$ ipython --no-banner

In [1]: import numpy as np

In [2]: np.set_printoptions(suppress=True, linewidth=120)

In [3]: K = np.load("test14.npy")

In [4]: print(K)
[[ 3  3  3  3  3  3  3  3  3  3]
 [ 3  6  6  6  6  6  6  6  6  6]
 [ 3  6  9  9  9  9  9  9  9  9]
 [ 3  6  9 12 12 12 12 12 12 12]
 [ 3  6  9 12 15 15 15 15 15 15]
 [ 3  6  9 12 15 18 18 18 18 18]
 [ 3  6  9 12 15 18 21 21 21 21]
 [ 3  6  9 12 15 18 21 24 24 24]
 [ 3  6  9 12 15 18 21 24 27 27]
 [ 3  6  9 12 15 18 21 24 27 30]]

In [5]: out = K / np.sqrt((K ** 2).mean(axis=1, keepdims=True))

In [6]: print(np.linalg.matrix_rank(K - K.mean(axis=1, keepdims=True)))
9

In [7]: out = np.linalg.invert(K)
Traceback (most recent call last):
  Cell In[7], line 1
    out = np.linalg.invert(K)
AttributeError: module 'numpy.linalg' has no attribute 'invert'


In [8]: out = np.linalg.inv(K)

In [9]: print(np.round(np.linalg.det(K) * out, 2) + 0)
[[ 39366. -19683.      0.      0.      0.      0.      0.      0.      0.      0.]
 [-19683.  39366. -19683.      0.      0.      0.      0.      0.      0.      0.]
 [     0. -19683.  39366. -19683.      0.      0.      0.      0.      0.      0.]
 [     0.      0. -19683.  39366. -19683.      0.      0.      0.      0.      0.]
 [     0.      0.      0. -19683.  39366. -19683.      0.      0.      0.      0.]
 [     0.      0.      0.      0. -19683.  39366. -19683.      0.      0.      0.]
 [     0.      0.      0.      0.      0. -19683.  39366. -19683.      0.      0.]
 [     0.      0.      0.      0.      0.      0. -19683.  39366. -19683.      0.]
 [     0.      0.      0.      0.      0.      0.      0. -19683.  39366. -19683.]
 [     0.      0.      0.      0.      0.      0.      0.      0. -19683.  19683.]]

In [10]: print(np.round(np.linalg.slogdet(K)[0], 2))
1.0

In [11]: print(out.round(2) + 0)
[[ 0.67 -0.33  0.    0.    0.    0.    0.    0.    0.    0.  ]
 [-0.33  0.67 -0.33  0.    0.    0.    0.    0.    0.    0.  ]
 [ 0.   -0.33  0.67 -0.33  0.    0.    0.    0.    0.    0.  ]
 [ 0.    0.   -0.33  0.67 -0.33  0.    0.    0.    0.    0.  ]
 [ 0.    0.    0.   -0.33  0.67 -0.33  0.    0.    0.    0.  ]
 [ 0.    0.    0.    0.   -0.33  0.67 -0.33  0.    0.    0.  ]
 [ 0.    0.    0.    0.    0.   -0.33  0.67 -0.33  0.    0.  ]
 [ 0.    0.    0.    0.    0.    0.   -0.33  0.67 -0.33  0.  ]
 [ 0.    0.    0.    0.    0.    0.    0.   -0.33  0.67 -0.33]
 [ 0.    0.    0.    0.    0.    0.    0.    0.   -0.33  0.33]]

In [12]: print(np.round(K @ out, 2) + 0)
[[1. 0. 0. 0. 0. 0. 0. 0. 0. 0.]
 [0. 1. 0. 0. 0. 0. 0. 0. 0. 0.]
 [0. 0. 1. 0. 0. 0. 0. 0. 0. 0.]
 [0. 0. 0. 1. 0. 0. 0. 0. 0. 0.]
 [0. 0. 0. 0. 1. 0. 0. 0. 0. 0.]
 [0. 0. 0. 0. 0. 1. 0. 0. 0. 0.]
 [0. 0. 0. 0. 0. 0. 1. 0. 0. 0.]
 [0. 0. 0. 0. 0. 0. 0. 1. 0. 0.]
 [0. 0. 0. 0. 0. 0. 0. 0. 1. 0.]
 [0. 0. 0. 0. 0. 0. 0. 0. 0. 1.]]

In [13]: print(round(float(np.linalg.cond(K)), 2))
175.09

In [14]: print(np.round(np.linalg.inv(out), 2))
[[ 3.  3.  3.  3.  3.  3.  3.  3.  3.  3.]
 [ 3.  6.  6.  6.  6.  6.  6.  6.  6.  6.]
 [ 3.  6.  9.  9.  9.  9.  9.  9.  9.  9.]
 [ 3.  6.  9. 12. 12. 12. 12. 12. 12. 12.]
 [ 3.  6.  9. 12. 15. 15. 15. 15. 15. 15.]
 [ 3.  6.  9. 12. 15. 18. 18. 18. 18. 18.]
 [ 3.  6.  9. 12. 15. 18. 21. 21. 21. 21.]
 [ 3.  6.  9. 12. 15. 18. 21. 24. 24. 24.]
 [ 3.  6.  9. 12. 15. 18. 21. 24. 27. 27.]
 [ 3.  6.  9. 12. 15. 18. 21. 24. 27. 30.]]
